$ python -q
>>> import numpy as np
>>> from numpy import linalg as LA
>>> np.set_printoptions(precision=2, suppress=True, linewidth=200)
>>> K = np.loadtxt("mat.csv", delimiter=",")
>>> K
array([[ 0.99, -0.05, -0.03, -0.03, -0.05, -0.12, -0.01],
       [-0.05,  0.74, -0.16, -0.16, -0.26, -0.58, -0.05],
       [-0.03, -0.16,  0.91, -0.09, -0.16, -0.35, -0.03],
       [-0.03, -0.16, -0.09,  0.91, -0.16, -0.35, -0.03],
       [-0.05, -0.26, -0.16, -0.16,  0.74, -0.58, -0.05],
       [-0.12, -0.58, -0.35, -0.35, -0.58, -0.27, -0.12],
       [-0.01, -0.05, -0.03, -0.03, -0.05, -0.12,  0.99]])
>>> np.round(LA.norm(K, 2), 2)
np.float64(1.0)
>>> round(LA.norm(K) ** 2 / LA.norm(K, 2) ** 2, 2)
np.float64(7.0)
>>> round(LA.norm(K, 1), 2), round(float(LA.norm(K, np.inf)), 2)
(np.float64(2.34), 2.34)
>>> LA.norm(K, axis=0)
array([1., 1., 1., 1., 1., 1., 1.])
>>> LA.norm(K, axis=1)
array([1., 1., 1., 1., 1., 1., 1.])
>>> round(K[4] @ K[0], 2)
np.float64(0.0)
>>> m1 = np.loadtxt("block11.csv", delimiter=",")
>>> m1
array([[ 3.,  0.,  0.,  0.,  0.,  0.,  0.,  0.,  0.,  0.,  0.,  0.,  0.,  0.,  0.],
       [-2.,  5.,  0.,  0.,  0.,  0.,  0.,  0.,  0.,  0.,  0.,  0.,  0.,  0.,  0.],
       [-4.,  4.,  0.,  0.,  0.,  0.,  0.,  0.,  0.,  0.,  0.,  0.,  0.,  0.,  0.],
       [-3., -1., -4., -3.,  0.,  0.,  0.,  0.,  0.,  0.,  0.,  0.,  0.,  0.,  0.],
       [-4., -2., -3., -3., -5.,  0.,  0.,  0.,  0.,  0.,  0.,  0.,  0.,  0.,  0.],
       [-1.,  4.,  1.,  5., -3.,  2.,  0.,  0.,  0.,  0.,  0.,  0.,  0.,  0.,  0.],
       [-2., -5., -3.,  1., -4.,  0., -2.,  0.,  0.,  0.,  0.,  0.,  0.,  0.,  0.],
       [-5., -3.,  4.,  5., -4., -5.,  0., -5.,  0.,  0.,  0.,  0.,  0.,  0.,  0.],
       [-2.,  0.,  3.,  1.,  5.,  5.,  4.,  0.,  2.,  0.,  0.,  0.,  0.,  0.,  0.],
       [-5., -4., -3.,  2.,  5., -3.,  2.,  3., -1.,  1.,  0.,  0.,  0.,  0.,  0.],
       [-4.,  1., -4.,  4.,  4., -5.,  3.,  5.,  5., -3., -1.,  0.,  0.,  0.,  0.],
       [ 5., -2.,  5., -5., -1.,  3., -2., -2.,  0.,  0., -5.,  3.,  0.,  0.,  0.],
       [-5., -3., -3., -2.,  1., -5., -4.,  1.,  1., -4., -4., -5.,  4.,  0.,  0.],
       [-3., -2., -5., -2.,  3.,  5.,  3.,  4., -1., -2., -5.,  1., -5.,  0.,  0.],
       [ 1., -1., -5.,  5., -1., -1.,  4., -4.,  3., -4., -2., -1.,  5., -3.,  2.]])
>>> np.sort(LA.eigvals(m1))
array([-5., -5., -3., -2., -1.,  0.,  0.,  1.,  2.,  2.,  2.,  3.,  3.,  4.,  5.])
>>> LA.matrix_rank(m1 - m1[0, 0] * np.eye(15))
np.int64(14)
>>> left, s, VT = LA.svd(m1)
>>> V = VT[:(s > 1e-8).sum()]
>>> rng = np.random.default_rng(265807)
>>> x = m1[2] + 4 * m1[6] + rng.integers(2) * np.eye(15)[4]
>>> x
array([-12., -16., -12.,   4., -15.,   0.,  -8.,   0.,   0.,   0.,   0.,   0.,   0.,   0.,   0.])
>>> LA.matrix_rank(np.vstack([m1, x]))
np.int64(14)
>>> np.diag(V.T @ V)
array([1.  , 1.  , 1.  , 1.  , 1.  , 1.  , 1.  , 1.  , 1.  , 1.  , 1.  , 1.  , 1.  , 0.69, 0.31])
>>> u = np.array([-1, 0])
>>> np.polyval(u, m1[4])
array([4., 2., 3., 3., 5., 0., 0., 0., 0., 0., 0., 0., 0., 0., 0.])
>>> J = np.loadtxt("out16.csv", delimiter=",")
>>> J
array([[0., 0., 0., 0., 1., 0., 0., 0., 0., 0., 0., 0., 0., 0., 0.],
       [0., 0., 0., 1., 0., 0., 0., 0., 0., 0., 0., 0., 0., 0., 0.],
       [0., 0., 0., 0., 0., 1., 0., 0., 0., 0., 0., 0., 0., 0., 0.],
       [0., 0., 0., 0., 0., 0., 1., 0., 0., 0., 0., 0., 0., 0., 0.],
       [0., 1., 0., 0., 0., 0., 0., 0., 0., 0., 0., 0., 0., 0., 0.],
       [0., 0., 1., 0., 0., 0., 0., 0., 0., 0., 0., 0., 0., 0., 0.],
       [0., 0., 0., 0., 0., 0., 0., 0., 0., 0., 0., 1., 0., 0., 0.],
       [0., 0., 0., 0., 0., 0., 0., 0., 0., 0., 0., 0., 0., 0., 1.],
       [0., 0., 0., 0., 0., 0., 0., 0., 0., 0., 0., 0., 0., 1., 0.],
       [0., 0., 0., 0., 0., 0., 0., 0., 0., 0., 1., 0., 0., 0., 0.],
       [1., 0., 0., 0., 0., 0., 0., 0., 0., 0., 0., 0., 0., 0., 0.],
       [0., 0., 0., 0., 0., 0., 0., 0., 0., 0., 0., 0., 1., 0., 0.],
       [0., 0., 0., 0., 0., 0., 0., 0., 0., 1., 0., 0., 0., 0., 0.],
       [0., 0., 0., 0., 0., 0., 0., 0., 1., 0., 0., 0., 0., 0., 0.],
       [0., 0., 0., 0., 0., 0., 0., 1., 0., 0., 0., 0., 0., 0., 0.]])
>>> # row-stochastic, so 1 is an eigenvalue
>>> lab = rng.permutation(15)
>>> M2 = J[:, lab] * rng.choice([-1, 1], 15)
>>> M2
array([[ 0.,  0., -0.,  0., -0., -0.,  0.,  0., -0., -0.,  0.,  0., -0., -0., -1.],
       [ 0.,  0., -0.,  0., -0., -0.,  0.,  0., -0., -0.,  0.,  0., -1., -0., -0.],
       [ 0.,  0., -0.,  0., -0., -0.,  1.,  0., -0., -0.,  0.,  0., -0., -0., -0.],
       [ 0.,  0., -0.,  1., -0., -0.,  0.,  0., -0., -0.,  0.,  0., -0., -0., -0.],
       [ 0.,  0., -1.,  0., -0., -0.,  0.,  0., -0., -0.,  0.,  0., -0., -0., -0.],
       [ 0.,  0., -0.,  0., -1., -0.,  0.,  0., -0., -0.,  0.,  0., -0., -0., -0.],
       [ 0.,  0., -0.,  0., -0., -0.,  0.,  0., -0., -0.,  1.,  0., -0., -0., -0.],
       [ 0.,  0., -0.,  0., -0., -1.,  0.,  0., -0., -0.,  0.,  0., -0., -0., -0.],
       [ 0.,  0., -0.,  0., -0., -0.,  0.,  0., -0., -0.,  0.,  1., -0., -0., -0.],
       [ 1.,  0., -0.,  0., -0., -0.,  0.,  0., -0., -0.,  0.,  0., -0., -0., -0.],
       [ 0.,  1., -0.,  0., -0., -0.,  0.,  0., -0., -0.,  0.,  0., -0., -0., -0.],
       [ 0.,  0., -0.,  0., -0., -0.,  0.,  0., -0., -1.,  0.,  0., -0., -0., -0.],
       [ 0.,  0., -0.,  0., -0., -0.,  0.,  1., -0., -0.,  0.,  0., -0., -0., -0.],
       [ 0.,  0., -0.,  0., -0., -0.,  0.,  0., -0., -0.,  0.,  0., -0., -1., -0.],
       [ 0.,  0., -0.,  0., -0., -0.,  0.,  0., -1., -0.,  0.,  0., -0., -0., -0.]])
>>> left, _, VT = LA.svd(J.T @ M2)
>>> lab
array([10,  0,  1,  6,  2, 14,  5,  9,  7, 12, 11, 13,  3,  8,  4])
>>> np.allclose(M2, M2.T)
False
>>> LA.determinant(M2)
Traceback (most recent call last):
  File "<python-input-33>", line 1, in <module>
    LA.determinant(M2)
    ^^^^^^^^^^^^^^
AttributeError: module 'numpy.linalg' has no attribute 'determinant'
>>> np.trace(M2)
np.float64(0.0)
>>> np.round(np.abs(LA.eigvals(M2)).max(), 2)
np.float64(1.0)
>>> x = np.array([-3, -3, -4, -5, 2, -3, -5, -2, 4, 5, -2, 4, 2, 3, 1])
>>> J.T @ (J @ x)
array([-3., -3., -4., -5.,  2., -3., -5., -2.,  4.,  5., -2.,  4.,  2.,  3.,  1.])
>>> np.sort(LA.eigvals(J).real)
array([-1.  , -1.  , -1.  , -0.94, -0.94, -0.5 , -0.5 ,  0.17,  0.17,  0.77,  0.77,  1.  ,  1.  ,  1.  ,  1.  ])
>>> np.flatnonzero(LA.matrix_power((J != 0) + (J.T != 0) + np.eye(15), 15)[13])
array([ 8, 13])
>>> W0 = np.load("arr.npy")
>>> W0
array([[-3.24, -0.3 ,  0.5 ,  1.6 , -0.5 , -1.9 ,  1.1 , -1.7 ,  0.2 ,  0.2 ,  1.  ],
       [-1.22, -0.6 ,  0.1 ,  1.  ,  0.8 ,  0.6 ,  0.4 ,  1.9 ,  0.5 ,  0.9 , -0.6 ],
       [-3.32, -1.5 , -0.3 , -0.3 ,  0.4 , -0.4 ,  1.1 ,  0.8 , -0.7 , -0.9 ,  1.8 ],
       [ 1.28,  0.7 ,  0.2 ,  1.  , -0.8 , -0.6 , -0.4 ,  0.  ,  1.8 , -1.4 ,  0.  ],
       [ 3.32,  1.3 , -0.6 ,  1.4 ,  1.2 , -0.4 , -1.1 , -1.4 ,  2.9 ,  0.7 ,  1.2 ],
       [-5.81, -0.2 ,  0.2 ,  1.6 ,  1.2 ,  1.3 ,  1.9 ,  2.2 ,  1.5 ,  0.2 ,  1.  ],
       [-0.95,  0.7 ,  0.6 , -1.1 , -0.4 , -0.8 ,  0.3 ,  0.4 ,  0.6 , -0.2 ,  0.3 ],
       [ 2.73, -0.9 ,  0.  ,  0.3 , -0.2 , -0.2 , -0.9 ,  0.7 ,  0.3 , -0.5 , -1.3 ],
       [ 1.46,  0.3 , -0.8 , -0.4 ,  0.2 , -0.3 , -0.5 ,  0.2 , -0.5 ,  0.2 ,  1.6 ],
       [-4.84, -0.5 ,  0.4 ,  0.7 ,  0.4 , -0.9 ,  1.6 ,  1.  , -1.4 , -0.6 , -1.5 ],
       [-0.33, -0.6 ,  0.2 ,  0.3 ,  0.6 , -1.  ,  0.1 , -0.6 ,  0.1 , -1.  , -0.9 ],
       [-6.37,  0.  , -0.1 , -0.6 , -0.4 , -0.4 ,  2.1 ,  1.  , -0.8 ,  0.4 ,  1.3 ],
       [ 0.7 , -1.3 ,  0.9 , -0.8 ,  0.6 ,  0.5 , -0.2 ,  0.7 ,  1.4 ,  0.7 ,  1.3 ],
       [ 0.03, -0.1 ,  0.2 ,  1.2 ,  1.  , -1.6 ,  0.  ,  1.  , -0.6 ,  0.7 ,  1.3 ],
       [ 4.12,  0.1 , -0.8 , -0.1 , -0.3 ,  0.6 , -1.4 , -1.2 ,  1.  ,  0.3 ,  1.3 ],
       [ 1.23, -0.3 , -1.6 ,  1.  ,  0.  , -0.2 , -0.4 ,  0.2 , -0.9 ,  0.5 , -0.3 ],
       [ 1.18,  0.1 , -0.4 , -2.5 , -0.5 ,  0.6 , -0.4 , -0.3 , -0.7 , -0.7 , -1.5 ],
       [-2.71,  0.3 ,  1.4 ,  0.1 ,  1.4 ,  0.  ,  0.9 , -1.  , -2.1 , -0.5 , -1.  ],
       [-1.7 ,  1.8 , -0.3 , -0.8 ,  0.4 , -1.4 ,  0.6 , -0.4 , -1.3 ,  1.1 , -1.3 ],
       [-4.56, -0.7 , -0.4 ,  0.3 , -0.2 , -0.5 ,  1.5 ,  0.5 ,  1.  , -1.2 ,  0.1 ],
       [ 0.89, -1.2 , -0.2 ,  1.9 ,  0.5 ,  1.  , -0.3 ,  1.5 ,  0.1 ,  0.2 , -0.7 ],
       [ 1.59, -0.7 ,  1.  ,  0.3 ,  0.1 , -1.  , -0.5 ,  0.5 , -1.9 , -0.3 ,  0.6 ],
       [-2.08, -0.1 ,  0.8 ,  0.  , -0.7 , -0.3 ,  0.7 , -1.5 ,  1.7 , -0.3 , -0.1 ],
       [-0.34, -1.4 ,  0.7 ,  1.2 , -0.6 ,  1.4 ,  0.1 ,  0.3 , -0.3 ,  0.4 , -0.1 ],
       [ 1.58,  0.7 , -0.6 ,  1.1 ,  1.2 ,  0.7 , -0.5 , -1.4 ,  0.6 ,  0.  ,  1.9 ],
       [-3.02,  0.8 , -1.4 ,  0.  , -0.1 , -0.3 ,  1.  ,  0.3 ,  0.2 , -0.3 , -1.5 ],
       [-0.3 , -1.2 ,  0.9 ,  0.3 ,  0.9 ,  0.2 ,  0.1 , -0.4 ,  1.4 ,  1.8 ,  0.  ],
       [-2.4 ,  0.5 ,  0.2 , -0.4 ,  0.5 ,  0.2 ,  0.8 , -0.9 ,  1.3 ,  1.6 , -0.2 ],
       [-3.83, -0.9 , -0.4 , -1.  , -0.6 ,  0.  ,  1.3 , -0.1 ,  0.1 , -1.2 ,  0.1 ],
       [-0.05,  0.1 ,  1.6 ,  0.9 ,  1.1 , -0.3 ,  0.  , -1.  ,  0.4 ,  2.6 ,  1.  ],
       [ 0.92, -0.2 ,  1.  ,  1.  , -1.4 ,  0.1 , -0.3 , -0.2 , -0.6 ,  0.2 , -2.2 ],
       [-1.89,  1.3 , -0.6 ,  0.4 ,  0.7 , -1.8 ,  0.6 , -0.4 , -0.6 , -1.9 ,  0.6 ],
       [-3.91,  0.3 , -1.1 ,  0.6 , -0.7 ,  0.5 ,  1.3 , -0.9 , -0.8 ,  0.7 ,  0.5 ],
       [ 2.35, -0.4 , -0.5 , -1.1 ,  1.2 ,  1.1 , -0.8 , -0.7 ,  0.5 ,  0.4 , -1.8 ],
       [ 0.63, -0.3 , -0.9 ,  0.9 ,  1.7 , -0.4 , -0.2 , -0.8 ,  0.9 , -0.3 , -0.5 ],
       [ 0.27,  1.5 , -0.1 ,  0.3 , -0.2 , -0.7 , -0.1 , -0.5 ,  0.5 ,  0.3 ,  1.  ],
       [ 3.27, -0.4 , -0.3 , -0.7 ,  0.5 ,  0.4 , -1.1 ,  0.7 ,  1.1 ,  0.7 ,  1.4 ],
       [ 0.04,  0.6 , -0.9 ,  0.1 ,  1.5 ,  0.6 ,  0.  , -0.6 ,  0.8 ,  0.2 ,  0.3 ],
       [ 1.25,  1.1 ,  1.2 , -0.2 , -0.2 , -0.5 , -0.4 , -0.7 ,  0.5 ,  1.8 , -0.2 ],
       [ 6.29, -0.2 , -1.6 ,  0.9 , -0.5 ,  0.4 , -2.1 ,  1.9 , -0.5 ,  0.2 ,  0.7 ],
       [-0.67,  0.2 , -0.7 , -1.3 ,  0.7 ,  0.8 ,  0.2 , -0.5 , -1.1 ,  0.3 , -1.3 ],
       [-2.47,  0.7 ,  0.2 , -1.  ,  0.6 ,  0.8 ,  0.8 , -0.9 , -1.5 , -0.1 ,  0.2 ],
       [ 5.93,  0.  , -1.5 , -1.  ,  0.  ,  0.3 , -2.  , -2.3 , -1.6 ,  0.8 ,  0.6 ],
       [ 4.74, -0.9 ,  1.  , -0.6 ,  0.  ,  0.6 , -1.6 ,  0.9 ,  0.5 , -0.4 ,  0.4 ],
       [-0.08,  1.3 ,  0.8 , -0.4 ,  0.6 , -1.8 ,  0.  ,  0.5 , -0.4 ,  0.4 ,  0.  ]])
>>> np.round(np.abs(LA.svd(W0)[2][-1]), 2) + 0
array([0.32, 0.  , 0.  , 0.  , 0.  , 0.01, 0.95, 0.  , 0.  , 0.  , 0.  ])
>>> np.round(LA.norm(W0, 2) / LA.norm(W0), 2)
np.float64(0.75)
>>> np.argsort(-LA.norm(W0, axis=0).round(6), kind="stable")[:3]
array([ 0,  8, 10])
>>> LA.matrix_rank(W0, rtol=0.1)
np.int64(10)
